>>> import numpy as np
>>> import numpy.linalg as la
>>> np.set_printoptions(precision=2, suppress=True, linewidth=200)
>>> K = np.loadtxt("out19.csv", delimiter=",")
>>> K
array([[-0.63, -0.28,  0.42],
       [ 0.99,  0.44, -0.66],
       [ 0.45,  0.2 , -0.3 ],
       [ 0.27,  0.12, -0.18],
       [-0.27, -0.12,  0.18]])
>>> Uu, s, Vh = la.svd(K)
>>> np.argmax(s[:-1] / (s[1:] + 1e-6)) + 1
np.int64(1)
>>> s.round(2) + 0
array([1.68, 0.  , 0.  ])
>>> A2 = Uu[:, :1] @ np.diag(s[:1]) @ Vh[:1]
>>> round(float(np.abs(K - A2).max()), 2)
0.0
>>> round(float(la.norm(K, 2) / la.norm(K)), 2)
1.0
>>> la.cond(K) > 100
np.True_
>>> np.argsort(-la.norm(K, axis=0).round(6), kind="stable")[:3]
array([0, 2, 1])
>>> Uu, s, Vh = la.svd(K)
>>> V = Vh[:(s > 1e-8).sum()]
>>> rng = np.random.default_rng(561)
>>> x = K[1] + 3 * K[4] + rng.integers(2) * np.eye(3)[1]
>>> x
array([ 0.18,  0.08, -0.12])
>>> np.diag(V.T @ V)
array([0.61, 0.12, 0.27])
>>> V.T @ V
array([[ 0.61,  0.27, -0.41],
       [ 0.27,  0.12, -0.18],
       [-0.41, -0.18,  0.27]])
>>> la.matrix_rank(np.vstack([K, x]))
np.int64(1)
>>> cov = K.T @ K
>>> la.matrix_rank(cov)
np.int64(1)
>>> (K @ K.T).shape
(5, 5)
>>> cov
array([[ 1.73,  0.77, -1.15],
       [ 0.77,  0.34, -0.51],
       [-1.15, -0.51,  0.77]])
>>> arr = 4 * np.eye(4) + np.eye(4, k=1)
>>> arr
array([[4., 1., 0., 0.],
       [0., 4., 1., 0.],
       [0., 0., 4., 1.],
       [0., 0., 0., 4.]])
>>> # triangular
>>> u = np.array([0, -4, -2, -3])
>>> A2 = arr + np.outer(u, np.eye(4)[2])
>>> la.matrix_rank(la.inv(A2) - la.inv(arr), tol=1e-8)
np.int64(1)
>>> round(float(la.det(A2) / la.det(arr)), 2), round(float(1 + la.solve(arr, u)[2]), 2)
(0.69, 0.69)
>>> la.matrix_rank(A2 - arr)
np.int64(1)
>>> A2
array([[ 4.,  1.,  0.,  0.],
       [ 0.,  4., -3.,  0.],
       [ 0.,  0.,  2.,  1.],
       [ 0.,  0., -3.,  4.]])
>>> E = np.load("dump.npy")
>>> E
array([[1, 2, 1, 2, 1, 2],
       [2, 3, 2, 3, 2, 3],
       [0, 3, 0, 3, 0, 3],
       [1, 2, 1, 2, 1, 2],
       [2, 3, 2, 3, 2, 3],
       [0, 3, 0, 3, 0, 3]])
>>> def softmax(z):
...     e = np.exp(z - z.max(axis=-1, keepdims=True))
...     return e / e.sum(axis=-1, keepdims=True)
... 
>>> softmax(E[2] + 4)
array([0.02, 0.32, 0.02, 0.32, 0.02, 0.32])
>>> S = E @ E.T / np.sqrt(6)
>>> np.round(softmax(S), 2) + 0
array([[0.01, 0.45, 0.04, 0.01, 0.45, 0.04],
       [0.  , 0.5 , 0.  , 0.  , 0.5 , 0.  ],
       [0.01, 0.25, 0.25, 0.01, 0.25, 0.25],
       [0.01, 0.45, 0.04, 0.01, 0.45, 0.04],
       [0.  , 0.5 , 0.  , 0.  , 0.5 , 0.  ],
       [0.01, 0.25, 0.25, 0.01, 0.25, 0.25]])
>>> softmax(S)[2] @ E
array([1.  , 2.99, 1.  , 2.99, 1.  , 2.99])
